$ ipython --no-banner

In [1]: import numpy as np

In [2]: import numpy.linalg as la

In [3]: np.set_printoptions(precision=2, suppress=True, linewidth=140)

In [4]: K = np.load("data.npy")

In [5]: K
Out[5]: 
array([[-0.07,  2.18,  0.15,  1.11, -0.21, -0.03,  1.92],
       [ 0.14,  2.08,  0.08,  0.87,  0.11, -0.06,  2.03],
       [-0.02,  1.98, -0.02,  0.88,  0.  , -0.13,  1.93],
       [ 0.09,  2.05, -0.03,  1.06,  0.16,  0.07,  1.99],
       [ 0.05,  2.01, -0.05,  0.93, -0.05, -0.03,  2.08],
       [-0.2 ,  1.95, -0.04,  1.06, -0.02,  0.03,  2.05],
       [-0.11,  1.93,  0.01,  1.02, -0.04, -0.16,  1.88],
       [ 2.03,  1.08,  0.89, -0.02,  0.86, -0.08,  1.02],
       [ 2.07,  1.02,  0.89,  0.07,  0.97,  0.1 ,  0.78],
       [ 1.9 ,  1.04,  0.99, -0.1 ,  1.17,  0.05,  0.91],
       [ 2.08,  0.91,  1.15,  0.27,  0.94, -0.13,  0.83],
       [ 2.03,  1.04,  0.96,  0.16,  1.1 ,  0.25,  0.87],
       [ 1.95,  1.06,  0.95, -0.11,  1.08,  0.03,  1.  ],
       [ 1.85,  1.04,  1.16,  0.07,  0.99,  0.09,  0.86],
       [ 1.86,  1.13,  2.  ,  0.09,  1.1 ,  1.87,  1.87],
       [ 1.89,  0.83,  2.09,  0.05,  0.95,  1.85,  1.93],
       [ 2.09,  0.78,  1.91, -0.01,  1.05,  1.82,  1.97],
       [ 1.96,  1.07,  2.19,  0.09,  0.93,  2.14,  2.02],
       [ 2.03,  0.92,  2.11, -0.22,  0.88,  2.11,  2.05],
       [ 2.  ,  0.79,  2.1 , -0.2 ,  0.97,  1.91,  2.01],
       [ 2.1 ,  0.8 ,  1.9 , -0.08,  1.02,  2.11,  1.98]])

In [6]: Q, evecs = la.qr(K[:, :6])[0], la.qr(K[:, 6:])[0]

In [7]: s = la.svd(Q.T @ evecs, compute_uv=False)

In [8]: (s > 0.9).sum()
Out[8]: np.int64(1)

In [9]: cen = (K - K.mean(axis=0)) / K.std(axis=0)

In [10]: print(np.argwhere(np.abs(cen) > 2))
[]

In [11]: coef = la.lstsq(np.delete(cen, 3, axis=1), cen[:, 3])[0]

In [12]: coef
Out[12]: array([-0.79,  0.2 , -0.06, -0.33,  0.36, -0.41])

In [13]: dist = la.norm(K[:, None] - K[None], axis=-1)

In [14]: dist[:5, :5]
Out[14]: 
array([[0.  , 0.48, 0.42, 0.48, 0.41],
       [0.48, 0.  , 0.27, 0.27, 0.25],
       [0.42, 0.27, 0.  , 0.34, 0.21],
       [0.48, 0.27, 0.34, 0.  , 0.29],
       [0.41, 0.25, 0.21, 0.29, 0.  ]])

In [15]: print(dist[2].round(6).argsort(kind="stable")[:4])
[2 6 4 1]

In [16]: M2 = np.c_[K[:, :1] @ np.array([[0]]), np.array([2, 1, 0, 1, 1, 0, 1, 2, 0, 2, 2, 2, 1, 2, 0, 2, 2, 1, 0, 0, 2])]

In [17]: M2
Out[17]: 
array([[0., 2.],
       [0., 1.],
       [0., 0.],
       [0., 1.],
       [0., 1.],
       [0., 0.],
       [0., 1.],
       [0., 2.],
       [0., 0.],
       [0., 2.],
       [0., 2.],
       [0., 2.],
       [0., 1.],
       [0., 2.],
       [0., 0.],
       [0., 2.],
       [0., 2.],
       [0., 1.],
       [0., 0.],
       [0., 0.],
       [0., 2.]])

In [18]: la.lstsq(K, M2[:, 0])[0]
Out[18]: array([0., 0., 0., 0., 0., 0., 0.])

In [19]: print(la.matrix_rank(M2))
1

In [20]: print(la.matrix_rank(np.c_[K, M2]))
8

In [21]: print(la.norm(la.qr(K)[0].T @ M2, axis=0) ** 2 / ((M2 ** 2).sum(axis=0) + 1e-12))
[0.   0.75]

In [22]: def softmax(z):
    ...:     e = np.exp(z - z.max(axis=-1, keepdims=True))
    ...:     return e / e.sum(axis=-1, keepdims=True)
    ...: 

In [23]: softmax(M2[5])
Out[23]: array([0.5, 0.5])

In [24]: S = M2 @ M2.T / np.sqrt(2)

In [25]: softmax(S)[5] @ M2
Out[25]: array([0.  , 1.14])

In [26]: softmax(S).round(6).argmax(axis=1)
Out[26]: array([0, 0, 0, 0, 0, 0, 0, 0, 0, 0, 0, 0, 0, 0, 0, 0, 0, 0, 0, 0, 0])

In [27]: W2 = np.array([[0, 0, 1, 2]])

In [28]: rng = np.random.default_rng(439334)

In [29]: X = rng.normal(size=(25, 1)) @ W2 + np.array([2, -2, -1, 1])

In [30]: X
Out[30]: 
array([[ 2.  , -2.  , -2.06, -1.13],
       [ 2.  , -2.  , -0.22,  2.55],
       [ 2.  , -2.  ,  1.19,  5.37],
       [ 2.  , -2.  , -1.19,  0.62],
       [ 2.  , -2.  , -4.13, -5.27],
       [ 2.  , -2.  , -1.45,  0.11],
       [ 2.  , -2.  ,  0.52,  4.05],
       [ 2.  , -2.  , -1.71, -0.42],
       [ 2.  , -2.  , -0.39,  2.21],
       [ 2.  , -2.  , -1.4 ,  0.2 ],
       [ 2.  , -2.  , -0.56,  1.87],
       [ 2.  , -2.  , -1.31,  0.38],
       [ 2.  , -2.  , -1.53, -0.05],
       [ 2.  , -2.  , -2.12, -1.24],
       [ 2.  , -2.  , -1.35,  0.3 ],
       [ 2.  , -2.  , -0.69,  1.62],
       [ 2.  , -2.  ,  0.46,  3.92],
       [ 2.  , -2.  , -0.89,  1.22],
       [ 2.  , -2.  , -0.11,  2.79],
       [ 2.  , -2.  ,  0.32,  3.63],
       [ 2.  , -2.  , -0.87,  1.26],
       [ 2.  , -2.  , -1.26,  0.48],
       [ 2.  , -2.  , -0.79,  1.42],
       [ 2.  , -2.  , -0.38,  2.23],
       [ 2.  , -2.  , -0.88,  1.23]])

In [31]: print(np.unique(X.round(6), axis=0).shape)
(25, 4)

In [32]: np.round(np.trace(la.pinv(X) @ X), 2)
Out[32]: np.float64(2.0)

In [33]: np.abs(np.diag(la.qr(X)[1])) > 1e-9
Out[33]: array([ True, False,  True, False])

In [34]: X @ la.pinv(X) @ X
Out[34]: 
array([[ 2.  , -2.  , -2.06, -1.13],
       [ 2.  , -2.  , -0.22,  2.55],
       [ 2.  , -2.  ,  1.19,  5.37],
       [ 2.  , -2.  , -1.19,  0.62],
       [ 2.  , -2.  , -4.13, -5.27],
       [ 2.  , -2.  , -1.45,  0.11],
       [ 2.  , -2.  ,  0.52,  4.05],
       [ 2.  , -2.  , -1.71, -0.42],
       [ 2.  , -2.  , -0.39,  2.21],
       [ 2.  , -2.  , -1.4 ,  0.2 ],
       [ 2.  , -2.  , -0.56,  1.87],
       [ 2.  , -2.  , -1.31,  0.38],
       [ 2.  , -2.  , -1.53, -0.05],
       [ 2.  , -2.  , -2.12, -1.24],
       [ 2.  , -2.  , -1.35,  0.3 ],
       [ 2.  , -2.  , -0.69,  1.62],
       [ 2.  , -2.  ,  0.46,  3.92],
       [ 2.  , -2.  , -0.89,  1.22],
       [ 2.  , -2.  , -0.11,  2.79],
       [ 2.  , -2.  ,  0.32,  3.63],
       [ 2.  , -2.  , -0.87,  1.26],
       [ 2.  , -2.  , -1.26,  0.48],
       [ 2.  , -2.  , -0.79,  1.42],
       [ 2.  , -2.  , -0.38,  2.23],
       [ 2.  , -2.  , -0.88,  1.23]])

In [35]: print(np.allclose(X[:-1].T @ la.lstsq(X[:-1].T, X[-1])[0], X[-1]))
True

In [36]: la.lstsq(X[:-1].T, X[-1])[2]
Out[36]: np.int32(2)
